$ ipython --no-banner

In [1]: import numpy as np

In [2]: np.set_printoptions(precision=2, suppress=True, linewidth=200, legacy="1.25")

In [3]: K = np.load("data.npy")

In [4]: K
Out[4]: 
array([[  4.04,  -4.05,   5.03],
       [  0.05,   0.01,   0.01],
       [  4.01,  -3.99,   4.93],
       [ 19.96, -20.03,  24.94]])

In [5]: # row 3 is much longer than the rest

In [6]: [round(float(x), 2) for x in np.linalg.svd(K, compute_uv=False)[:3]]
Out[6]: [39.19, 0.06, 0.03]

In [7]: np.linalg.matrix_rank(K, rtol=0.1)
Out[7]: 1

In [8]: np.linalg.cond(K) > 100
Out[8]: True

In [9]: left, sigma, VT = np.linalg.svd(K)

In [10]: np.argmax(sigma[:-1] / (sigma[1:] + 1e-6)) + 1
Out[10]: 1

In [11]: other = left[:, :1] @ np.diag(sigma[:1]) @ VT[:1]

In [12]: round(float(np.linalg.norm(K - other) / np.linalg.norm(K)), 2)
Out[12]: 0.0

In [13]: round(np.linalg.norm(K - other, 2), 2), round(sigma[1], 2)
Out[13]: (0.06, 0.06)

In [14]: other
Out[14]: 
array([[  4.03,  -4.05,   5.04],
       [  0.01,  -0.01,   0.02],
       [  3.97,  -3.99,   4.96],
       [ 19.97, -20.03,  24.93]])

In [15]: np.linalg.matrix_rank(K, rtol=0.05)
Out[15]: 1

In [16]: x = np.array([-2, 1, -1])

In [17]: a = np.maximum(K @ x, 0)

In [18]: np.flatnonzero(a > 1e-9)
Out[18]: array([], dtype=int64)

In [19]: a
Out[19]: array([0., 0., 0., 0.])

In [20]: t3 = np.stack([K, -3 * K, K[::-1]])

In [21]: t3.sum(axis=0)
Out[21]: 
array([[ 11.88, -11.93,  14.88],
       [  3.91,  -4.01,   4.91],
       [ -7.97,   7.99,  -9.85],
       [-35.88,  36.01, -44.85]])

In [22]: np.einsum("bij,cij->bc", t3, t3)
Out[22]: 
array([[ 1535.94, -4607.82,   574.84],
       [-4607.82, 13823.45, -1724.51],
       [  574.84, -1724.51,  1535.94]])

In [23]: u = np.array([1, 2, 3])

In [24]: np.cross(K[2, :3], K[3, :3])
Out[24]: array([-0.76, -1.61, -0.68])

In [25]: np.array([np.convolve(row, u, "same") for row in K])
Out[25]: 
array([[  4.03,   9.05,  -2.09],
       [  0.11,   0.18,   0.05],
       [  4.03,   8.98,  -2.11],
       [ 19.89,  44.76, -10.21]])

In [26]: E = np.loadtxt("arr.csv", delimiter=",")

In [27]: E
Out[27]: 
array([[ 1., -1.,  1., -1.],
       [ 1.,  0.,  0.,  0.],
       [ 1.,  1.,  1.,  1.]])

In [28]: other = E / np.linalg.norm(E, axis=1)
ValueError: operands could not be broadcast together with shapes (3,4) (3,) 


In [29]: other = E / np.linalg.norm(E, axis=1, keepdims=True)

In [30]: gram = other @ other.T

In [31]: np.argwhere(np.triu(np.abs(gram) > 0.95, 1))
Out[31]: array([], shape=(0, 2), dtype=int64)

In [32]: gram[2]
Out[32]: array([0. , 0.5, 1. ])

In [33]: (np.abs(gram) > 0.9).astype(int)
Out[33]: 
array([[1, 0, 0],
       [0, 1, 0],
       [0, 0, 1]])

In [34]: gram
Out[34]: 
array([[1. , 0.5, 0. ],
       [0.5, 1. , 0.5],
       [0. , 0.5, 1. ]])

In [35]: np.degrees(np.arccos(np.clip(gram[2, 0], -1, 1)))
Out[35]: 90.0

In [36]: np.linalg.norm(other, axis=1)
Out[36]: array([1., 1., 1.])

In [37]: np.count_nonzero(gram)
Out[37]: 7

In [38]: round(float(np.linalg.norm(gram)), 2)
Out[38]: 2.0

In [39]: np.unravel_index(np.abs(gram).argmax(), gram.shape)
Out[39]: (0, 0)

In [40]: gram[3]
IndexError: index 3 is out of bounds for axis 0 with size 3


In [41]: np.linalg.rank(gram)
AttributeError: module 'numpy.linalg' has no attribute 'rank'


In [42]: gram.sum(axis=0)
Out[42]: array([1.5, 2. , 1.5])

In [43]: np.abs(gram).max()
Out[43]: 1.0

In [44]: left, sigma = np.linalg.svd(E)
ValueError: too many values to unpack (expected 2)


In [45]: left, sigma, VT = np.linalg.svd(E, full_matrices=False)

In [46]: np.cumsum(sigma ** 2) / np.sum(sigma ** 2)
Out[46]: array([0.51, 0.95, 1.  ])

In [47]: np.round(VT @ VT.T, 2) + 0
Out[47]: 
array([[1., 0., 0.],
       [0., 1., 0.],
       [0., 0., 1.]])

In [48]: left.shape, sigma.shape, VT.shape
Out[48]: ((3, 3), (3,), (3, 4))

In [49]: data = np.load("a.npy")

In [50]: data
Out[50]: 
array([[ -6,  -8,   3],
       [  0,   0,   0],
       [-12, -16,   6],
       [  6,   8,  -3]])

In [51]: # rank 1

In [52]: W1 = np.array([[-1, 3, 3, -2, 0, 0], [2, -2, 2, 3, 0, -2], [1, -3, -1, 3, 1, 3]])

In [53]: b = np.array([-2, -2, -2, -2, 1, -2])

In [54]: H = np.maximum(data @ W1 + b, 0)

In [55]: H
Out[55]: 
array([[ 0,  0,  0,  0,  4, 23],
       [ 0,  0,  0,  0,  1,  0],
       [ 0,  0,  0,  0,  7, 48],
       [ 5,  9, 35,  1,  0,  0]])

In [56]: (H > 0).astype(int)
Out[56]: 
array([[0, 0, 0, 0, 1, 1],
       [0, 0, 0, 0, 1, 0],
       [0, 0, 0, 0, 1, 1],
       [1, 1, 1, 1, 0, 0]])

In [57]: np.linalg.matrix_rank(H)
Out[57]: 3

In [58]: C = np.array([[1, -1, 2],
    ...:     [1, 2, -1],
    ...:     [2, 0, -1],
    ...:     [-1, 2, 1],
    ...:     [-1, -1, 1],
    ...:     [2, -1, 1]])

In [59]: (H @ C).round(6).argmax(axis=1)
Out[59]: array([0, 2, 0, 0])

In [60]: W1 @ C
Out[60]: 
array([[ 10,   3, -10],
       [ -3,   2,   5],
       [ -2,  -5,  13]])
